>>> import numpy as np
>>> np.set_printoptions(suppress=True, linewidth=120)
>>> def rnd(a):
...     return np.round(a, 1) + 0
... 
>>> F = np.array([[3, 8, 4, 1, 3, -8, -2, -3],
...     [2, -1, -8, -8, -3, 2, -4, 7],
...     [3, 0, -9, -1, 7, -4, -1, 5],
...     [-1, 5, -3, -9, -7, -9, 6, -4],
...     [-5, 1, -3, -6, 6, 1, 7, 7],
...     [2, -1, -8, -8, -3, 2, -4, 7],
...     [3, 4, -7, -2, -6, -8, -2, 5]])
>>> left, sv, vt = np.linalg.svd(F)
>>> V = vt[:(sv > 1e-8).sum()]
>>> rng = np.random.default_rng(83886)
>>> x0 = F[2] + 2 * F[0] + rng.integers(2) * np.eye(8)[0]
>>> x0
array([  9.,  16.,  -1.,   1.,  13., -20.,  -5.,  -1.])
>>> rnd(np.diag(V.T @ V))
array([0.3, 0.6, 0.8, 0.9, 1. , 0.7, 0.7, 0.9])
>>> np.allclose(V.T @ V @ x0, x0)
True
>>> np.linalg.cond(F) > 100
np.True_
>>> [round(float(x), 1) for x in np.linalg.svd(F, compute_uv=False)[:3]]
[25.5, 19.6, 14.2]
>>> rnd(np.trace(np.linalg.pinv(F) @ F))
np.float64(6.0)
>>> X = np.loadtxt("mat.csv", delimiter=",")
>>> X
array([[ 1. ,  3.8, -3.9, -3. , -3.7, -3.4, -2.6,  2.5, -3.3,  2.5],
       [-1.8, -1.7,  4.8,  1.8,  3. ,  2.5,  3.7, -1.8,  0.3,  1.5],
       [-1.3,  3.8, -0.8,  4.3, -2.6, -5.1,  1. ,  4.1, -4.4,  1.1],
       [-1.2,  3.1,  1.5, -6.6, -0.7,  1.5,  0.5, -2.4, -2.2,  5.6],
       [-2. , -2.9,  5.8, -0.9,  3.5,  3.8,  3.3, -3.9,  2.3,  1.3],
       [ 3. ,  0.5, -5.5, -6.9, -2.4,  0.2, -5.3, -1.2,  1.9, -0.8],
       [-0.7,  0.1,  2.4, -3.5,  0.9,  2. ,  1.6, -2.4,  0.1,  2. ],
       [-1.1, -2.5,  3.6,  2.8,  2.6,  2.9,  2.6, -1.5,  1.4, -0.2],
       [-0.7,  2.6,  0.1, -3.7, -1.3, -0.1, -0.1, -1.2, -2.5,  3.7],
       [ 0.5,  2.7, -2.3,  2.4, -2.4, -3.8,  0.1,  3.5, -2.9, -0.2],
       [-0.4,  2.5, -1.1, -0.7, -2.2, -2.4, -1.1,  1.9, -2.6,  1.4],
       [-0.6,  1.2,  1.1,  1.8, -0.1, -1.5,  1.4,  1.1, -1.9,  1.2],
       [ 0. , -3.9,  2.9, -4.9,  3. ,  5.9,  0. , -6.2,  4.2,  0.1],
       [ 0.8, -3.6,  2.2, -6.8,  2.9,  6.8, -2. , -6.6,  4.2,  0.8],
       [ 1.1,  1.2, -4.2,  2.9, -2.6, -3.3, -1.9,  4.3, -0.9, -3.2],
       [ 2. ,  1.6, -5.2, -2.3, -2.6, -2.1, -3.6,  2.1, -0.1, -2.1],
       [ 0.4,  4.1, -3.2, -3.8, -3.2, -2.8, -1.7,  2. , -3.1,  3.4],
       [-0.6,  1.3,  1.9, -3.3,  0. ,  0.8,  0.4, -1.8, -1.2,  3.4],
       [ 0.6,  4.4, -2.5, -8.6, -3.1, -0.2, -2.9, -0.9, -2.8,  5.7],
       [ 0.9, -0.8, -0.3, -5.1,  0.6,  2.1, -1.7, -3.1,  2.1,  0.4],
       [-1.3,  3. ,  0.4,  1.7, -1.1, -2.5,  0.9,  1.8, -3.3,  1.8],
       [ 2.8, -2.7, -3.3, -3.6,  0.1,  2. , -3.3, -1.3,  3.7, -3.6],
       [ 2.7,  4.1, -7.4, -4.7, -5.4, -3.8, -5.2,  3. , -2.3,  0.8],
       [-0.9,  0.1,  2.2,  2.1,  1.2, -0.4,  1.5,  0.7, -0.7, -0.1],
       [-2.8,  0.7,  2.1,  7.1,  0.1, -3.7,  3. ,  3.3, -2.2, -0.4],
       [ 1.3, -2.7, -0.9,  1.6,  1. ,  1.2, -1.3, -0.1,  2.6, -3.5],
       [-0.7,  0. ,  1.1, -0.5,  0.9,  0.1,  0.9, -1. ,  0.1,  1.2],
       [ 1.6, -3.8,  0.1, -4.1,  2.1,  4.8, -1.5, -3.7,  4.3, -2.5],
       [ 1. , -3.6,  1.2, -6.5,  2.3,  5.7, -1.9, -5.1,  4.3, -0.5],
       [ 1.2, -2.7,  0.4, -6.9,  1. ,  5.4, -2.2, -5.2,  3.6,  0.6],
       [-0.5,  4.9,  0. , -9.1, -2. ,  0.8, -1. , -2.9, -3. ,  7.6],
       [ 2.9,  1.3, -5.7, -4. , -3.2, -1.3, -4.4,  0.8, -0.1, -1. ],
       [ 1.8,  1.5, -2.3, -7.6, -1.3,  1.7, -2.3, -2.9, -0.3,  2.8],
       [-3.1, -2.9,  6.7,  7.3,  4. ,  1.5,  6.2, -2. ,  0.4, -1.1],
       [-3. , -0.8,  4.5,  1.7,  1.7,  0.7,  3.5, -1.2, -1.3,  2.6],
       [ 0.2, -2. , -0.8,  3.5,  0.5, -0.6, -0.2,  1.6,  0.8, -3.4]])
>>> left, sv, vt = np.linalg.svd(X)
>>> np.argmax(sv[:-1] / (sv[1:] + 1e-6)) + 1
np.int64(3)
>>> M2 = left[:, :3] @ np.diag(sv[:3]) @ vt[:3]
>>> np.linalg.matrix_rank(M2)
np.int64(3)
>>> rnd(np.linalg.norm(X - M2, 2)), rnd(sv[3])
(np.float64(2.3), np.float64(2.3))
